>>> import numpy as np
>>> from numpy import linalg as LA
>>> np.set_printoptions(suppress=True, linewidth=140)
>>> rd = lambda a: np.round(a, 4) + 0
>>> X = np.load("block1.npy")
>>> print(X)
[[  5   3   9  -7   0   2   7  -4]
 [ -4  -3  -5  -3  -4   9  -3   1]
 [ 13   9  19  -1   8 -16  13  -6]]
>>> print(rd(LA.norm(X[1] - X[0])))
22.7816
>>> print(LA.norm(X, axis=1).argmax())
2
>>> print(rd(LA.norm(X, axis=1)))
[15.2643 12.8841 33.7194]
>>> print(rd(LA.norm(X, "nuc")))
49.5332
>>> print(rd(LA.norm(X[1], 1)), rd(LA.norm(X[1], np.inf)))
32.0 9.0
>>> print(X[1] @ X[0])
-60
>>> print(rd(LA.norm(X, 2)))
37.2011
>>> Uu, sigma, VT = LA.svd(X)
>>> print(rd(sigma))
[37.2011 12.3321  0.    ]
>>> Y = Uu[:, :2] @ np.diag(sigma[:2]) @ VT[:2]
>>> print(LA.matrix_rank(Y))
2
>>> print(rd(LA.norm(X - Y, 2)), rd(sigma[2]))
0.0 0.0
>>> print(rd(np.abs(X - Y).max()))
0.0
>>> rng = np.random.default_rng(2312)
>>> z = rng.integers(0, 3, 6)
>>> K = (z[:, None] == z) * -1 + np.eye(6)
>>> print(K)
[[ 0.  0.  0.  0.  0. -1.]
 [ 0.  0.  0.  0. -1.  0.]
 [ 0.  0.  0. -1.  0.  0.]
 [ 0.  0. -1.  0.  0.  0.]
 [ 0. -1.  0.  0.  0.  0.]
 [-1.  0.  0.  0.  0.  0.]]
>>> print(K[:, 0] @ K[:, 2])
0.0
>>> print(rd(LA.svd(K, compute_uv=False)))
[1. 1. 1. 1. 1. 1.]
>>> print(K.T @ K)
[[1. 0. 0. 0. 0. 0.]
 [0. 1. 0. 0. 0. 0.]
 [0. 0. 1. 0. 0. 0.]
 [0. 0. 0. 1. 0. 0.]
 [0. 0. 0. 0. 1. 0.]
 [0. 0. 0. 0. 0. 1.]]
>>> u = np.array([5, 8, 7, 5]) + 0.5
>>> M = np.outer(u, u) / (u @ u)
>>> print(rd(M))
[[0.1601 0.2474 0.2183 0.1601]
 [0.2474 0.3823 0.3373 0.2474]
 [0.2183 0.3373 0.2976 0.2183]
 [0.1601 0.2474 0.2183 0.1601]]
>>> # rows 0 and 3 are equal
>>> Uu, sigma, VT = LA.svd(M)
>>> vecs = VT[:(sigma > 1e-8).sum()]
>>> vec = M[1] + 2 * M[0] + rng.integers(2) * np.eye(4)[2]
>>> print(rd(vec))
[0.5675 0.877  1.7738 0.5675]
>>> print(rd(np.diag(vecs.T @ vecs)))
[0.1601 0.3823 0.2976 0.1601]
>>> feats = np.load("sample12.npy")
>>> print(rd(feats))
[[ 4.5906 -2.355  -1.7694  5.5764 -3.088  -5.0302 -1.9688  0.5055  0.4269]
 [ 3.7951 -1.674  -1.0251  6.2245 -3.957  -4.7724 -0.9341  0.2929  1.8991]
 [ 1.7065 -1.9609 -2.3989 -4.3489  4.4373  0.5722 -3.4906  0.6854 -5.9919]
 [ 3.9188 -3.0648 -3.202  -1.4785  2.7899 -1.9215 -4.3608  0.9149 -5.6108]
 [-1.6644  0.1178 -0.5392 -6.3767  4.9071  3.4799 -1.1569  0.1541 -4.3256]
 [ 2.0634 -0.3913  0.2751  6.4545 -4.8217 -3.7624  0.811  -0.0786  3.973 ]
 [-4.5642  2.3305  1.7417 -5.6091  3.1266  5.0258  1.9297 -0.4976 -0.4865]
 [ 4.816  -2.5729 -2.0203  5.2452 -2.7134 -5.047  -2.3254  0.5772 -0.1316]
 [ 3.1527 -1.1761 -0.5074  6.4404 -4.3913 -4.4474 -0.2307  0.145   2.7935]
 [ 0.7428 -1.4074 -1.9327 -5.1702  4.7817  1.4954 -2.9272  0.5522 -5.7469]
 [ 1.6367 -1.9219 -2.367  -4.4155  4.4684  0.6418 -3.4528  0.6763 -5.9808]
 [-4.761   3.3609  3.3085 -0.3489 -1.5238  3.1502  4.3764 -0.9453  4.7621]
 [-3.7669  1.6514  1.0011 -6.2384  3.9799  4.7598  0.9013 -0.286  -1.9426]
 [ 4.3514 -3.2339 -3.284  -0.6404  2.227  -2.5144 -4.412   0.9383 -5.2712]
 [ 2.2157 -2.2385 -2.6216 -3.8278  4.1795  0.0513 -3.7508  0.749  -6.0378]
 [ 2.9616 -1.0337 -0.3625  6.4706 -4.491  -4.3377 -0.0359  0.1036  3.0271]
 [-4.1213  3.1472  3.2456  1.1055 -2.5433  2.1917  4.393  -0.9273  5.4703]]
>>> rk = LA.matrix_rank(feats)
>>> print(rk)
2
>>> ns = LA.svd(feats)[2][rk:].T
>>> print([int(LA.matrix_rank(feats[:, :j + 1])) for j in range(9)])
[1, 2, 2, 2, 2, 2, 2, 2, 2]
>>> print(ns.shape)
(9, 7)
>>> print([int(LA.matrix_rank(feats[:i])) for i in range(1, len(feats) + 1)])
[1, 2, 2, 2, 2, 2, 2, 2, 2, 2, 2, 2, 2, 2, 2, 2, 2]
>>> W = np.array([[2, 3],
...     [0, 0],
...     [2, 4],
...     [0, 2],
...     [2, 3],
...     [0, 3],
...     [0, 5],
...     [4, 4],
...     [5, 3]])
>>> b = np.array([0, -2])
>>> H = np.maximum(feats @ W + b, 0)
>>> print(rd((H > 0).mean(axis=0)))
[0.4706 0.3529]
>>> Z = np.array([[2, 2], [1, -2]])
>>> print(W @ Z)
[[  7  -2]
 [  0   0]
 [  8  -4]
 [  2  -4]
 [  7  -2]
 [  3  -6]
 [  5 -10]
 [ 12   0]
 [ 13   4]]
>>> print(rd(LA.norm(feats, axis=1)))
[10. 10. 10. 10. 10. 10. 10. 10. 10. 10. 10. 10. 10. 10. 10. 10. 10.]
>>> print(rd(LA.norm(feats, axis=0)))
[14.2978  9.0182  8.8055 20.4239 15.6995 14.6303 11.8499  2.5159 17.6721]
>>> print(rd(LA.norm(feats[1], 1)), rd(LA.norm(feats[1], np.inf)))
24.5743 6.2245
>>> print(np.unique(feats.round(6), axis=0).shape)
(17, 9)
>>> try:
...     LA.inv(feats)
... except LA.LinAlgError as e:
...     print(repr(e))
... 
LinAlgError('Last 2 dimensions of the array must be square')
>>> print(rd(np.trace(LA.pinv(feats) @ feats)))
2.0
>>> arr = np.triu(rng.random((7, 7)) < 0.4, 1).astype(int)
>>> arr = arr + arr.T
>>> print(arr)
[[0 1 0 0 0 0 0]
 [1 0 0 0 0 0 0]
 [0 0 0 1 0 0 1]
 [0 0 1 0 0 1 1]
 [0 0 0 0 0 0 1]
 [0 0 0 1 0 0 0]
 [0 0 1 1 1 0 0]]
>>> # symmetric
>>> Y = np.array([[2, 2], [3, 0], [3, 3], [0, 2], [0, 2], [3, 1], [2, 3]])
>>> print(LA.matrix_rank(np.vstack([arr, Y.T])))
6
>>> print(np.einsum("ij->j", arr))
[1 1 2 3 1 1 3]
>>> print(np.vstack([arr, Y.T]).shape)
(9, 7)
>>> print(np.einsum("ik,kj->ji", arr, Y))
[[3 2 2 8 2 0 3]
 [0 2 5 7 3 2 7]]
>>> print(Y.T @ arr.T)
[[3 2 2 8 2 0 3]
 [0 2 5 7 3 2 7]]
>>> print(arr @ Y)
[[3 0]
 [2 2]
 [2 5]
 [8 7]
 [2 3]
 [0 2]
 [3 7]]
>>> rk = LA.matrix_rank(arr)
>>> print(rk)
6
>>> ns = LA.svd(arr)[2][rk:].T
>>> print(ns.shape)
(7, 1)
>>> print(LA.matrix_rank(arr.T @ arr), LA.matrix_rank(arr @ arr.T))
6 6
>>> print([int(LA.matrix_rank(arr[:i])) for i in range(1, len(arr) + 1)])
[1, 2, 3, 4, 5, 5, 6]
>>> print(rd(ns[:, 0] / ns[np.abs(ns[:, 0]).round(6).argmax(), 0]))
[ 0.  0.  1.  0. -1. -1.  0.]
>>> print(np.allclose(arr @ ns, 0))
True
>>> print([int(LA.matrix_rank(np.delete(arr, i, axis=0))) for i in range(7)])
[5, 5, 6, 5, 6, 6, 5]
>>> vec = np.array([0, 3, 3, 2, 1, 3, 0])
>>> print(arr @ (2 * vec))
[ 6  0  4 12  0  4 12]
>>> print(np.sign((arr @ vec).round(6)))
[1 0 1 1 0 1 1]
>>> print(np.einsum("ij,j->i", arr, vec))
[3 0 2 6 0 2 6]
>>> print((arr * vec).sum(axis=1))
[3 0 2 6 0 2 6]
>>> A = np.load("a.npy")
>>> print(A)
[[-5  3 -5  3]
 [-1 -4 -1 -4]
 [-5  3 -5  3]
 [-1 -4 -1 -4]]
>>> print(rd(LA.norm(A, 2) / LA.norm(A)))
0.8461
>>> print(LA.cond(A) > 100)
True
>>> print(LA.matrix_rank(A, rtol=0.1))
2
>>> print([round(float(x), 4) for x in LA.svd(A, compute_uv=False)[:3]])
[12.0849, 7.6128, 0.0]
>>> Y = np.array([[2, 0], [3, 3], [1, 1], [2, 3]])
>>> print(np.einsum("ik,kj->ji", A, Y))
[[  0 -23   0 -23]
 [ 13 -25  13 -25]]
>>> print(LA.matrix_rank(np.vstack([A, Y.T])))
4
>>> print(Y.T @ A.T)
[[  0 -23   0 -23]
 [ 13 -25  13 -25]]
>>> print(np.einsum("ij,ij->i", A, A))
[68 34 68 34]
>>> E = np.load("case15.npy")
>>> print(E)
[[0 0 0 0 0 0 0 1 0 0]
 [0 0 0 0 0 1 0 0 1 0]
 [0 0 0 0 0 1 0 0 0 0]
 [0 0 0 0 0 0 0 0 0 0]
 [0 0 0 0 0 0 1 0 0 0]
 [0 1 1 0 0 0 1 0 0 0]
 [0 0 0 0 1 1 0 0 0 1]
 [1 0 0 0 0 0 0 0 0 0]
 [0 1 0 0 0 0 0 0 0 1]
 [0 0 0 0 0 0 1 0 1 0]]
>>> print([round(float(LA.det(E[:i, :i])), 2) + 0 for i in range(1, 11)])
[0.0, 0.0, 0.0, 0.0, 0.0, 0.0, 0.0, 0.0, 0.0, 0.0]
>>> print(rd(LA.eigvalsh(E).min()))
-2.0
>>> print(np.all(LA.eigvalsh(E) > 0))
False
>>> ev, vecs = LA.eigh(E)
>>> vec = np.array([5, -1, 1, 0, -3, 5, 5, 5, -5, 4])
>>> print(rd(LA.eigvalsh(E[1:, 1:])))
[-2.     -1.6751 -0.5392  0.      0.      0.      1.      1.      2.2143]
>>> print((np.sign(vecs[:, -1].round(6)) == np.sign(vecs[0, -1].round(6))).astype(int))
[1 0 0 1 0 0 0 1 0 0]
>>> z = rng.integers(0, 3, 8)
>>> F = (z[:, None] == z) * -1 + np.eye(8)
>>> print(F)
[[ 0.  0.  0.  0.  0. -1.  0. -1.]
 [ 0.  0. -1. -1. -1.  0.  0.  0.]
 [ 0. -1.  0. -1. -1.  0.  0.  0.]
 [ 0. -1. -1.  0. -1.  0.  0.  0.]
 [ 0. -1. -1. -1.  0.  0.  0.  0.]
 [-1.  0.  0.  0.  0.  0.  0. -1.]
 [ 0.  0.  0.  0.  0.  0.  0.  0.]
 [-1.  0.  0.  0.  0. -1.  0.  0.]]
>>> # symmetric, so the eigenvalues are real
>>> rk = LA.matrix_rank(F)
>>> print(rk)
7
>>> ns = LA.svd(F)[2][rk:].T
>>> print([int(LA.matrix_rank(F[:i])) for i in range(1, len(F) + 1)])
[1, 2, 3, 4, 5, 6, 6, 7]
>>> print(F @ ns)
[[0.]
 [0.]
 [0.]
 [0.]
 [0.]
 [0.]
 [0.]
 [0.]]
>>> print([int(LA.matrix_rank(F[:, :j + 1])) for j in range(8)])
[1, 2, 3, 4, 5, 6, 6, 7]
>>> print([int(LA.matrix_rank(np.delete(F, i, axis=0))) for i in range(8)])
[6, 6, 6, 6, 6, 6, 7, 6]
>>> print(ns @ ns.T)
[[0. 0. 0. 0. 0. 0. 0. 0.]
 [0. 0. 0. 0. 0. 0. 0. 0.]
 [0. 0. 0. 0. 0. 0. 0. 0.]
 [0. 0. 0. 0. 0. 0. 0. 0.]
 [0. 0. 0. 0. 0. 0. 0. 0.]
 [0. 0. 0. 0. 0. 0. 0. 0.]
 [0. 0. 0. 0. 0. 0. 1. 0.]
 [0. 0. 0. 0. 0. 0. 0. 0.]]
>>> print(ns.shape)
(8, 1)
>>> ev, vecs = LA.eigvalsh(F)
Traceback (most recent call last):
  File "<python-input-113>", line 1, in <module>
    ev, vecs = LA.eigvalsh(F)
    ^^^^^^^^
ValueError: too many values to unpack (expected 2)
>>> ev, vecs = LA.eigh(F)
>>> print(rd(LA.eigvalsh(F + 4 * np.eye(8))))
[1. 2. 4. 5. 5. 5. 5. 5.]
>>> print(np.unique(ev.round(6) + 0, return_counts=True)[1])
[1 1 1 5]
>>> print(rd(vecs.T @ F @ vecs))
[[-3.  0.  0.  0.  0.  0.  0.  0.]
 [ 0. -2.  0.  0.  0.  0.  0.  0.]
 [ 0.  0.  0.  0.  0.  0.  0.  0.]
 [ 0.  0.  0.  1.  0.  0.  0.  0.]
 [ 0.  0.  0.  0.  1.  0.  0.  0.]
 [ 0.  0.  0.  0.  0.  1.  0.  0.]
 [ 0.  0.  0.  0.  0.  0.  1.  0.]
 [ 0.  0.  0.  0.  0.  0.  0.  1.]]
>>> print((ev > 1e-8).sum(), (ev < -1e-8).sum())
5 2
>>> print(rd(ev))
[-3. -2.  0.  1.  1.  1.  1.  1.]
>>> print(ev.sum(), np.trace(F))
0.0 0.0
>>> print(rd(LA.eigvalsh(F @ F)))
[0. 1. 1. 1. 1. 1. 4. 9.]
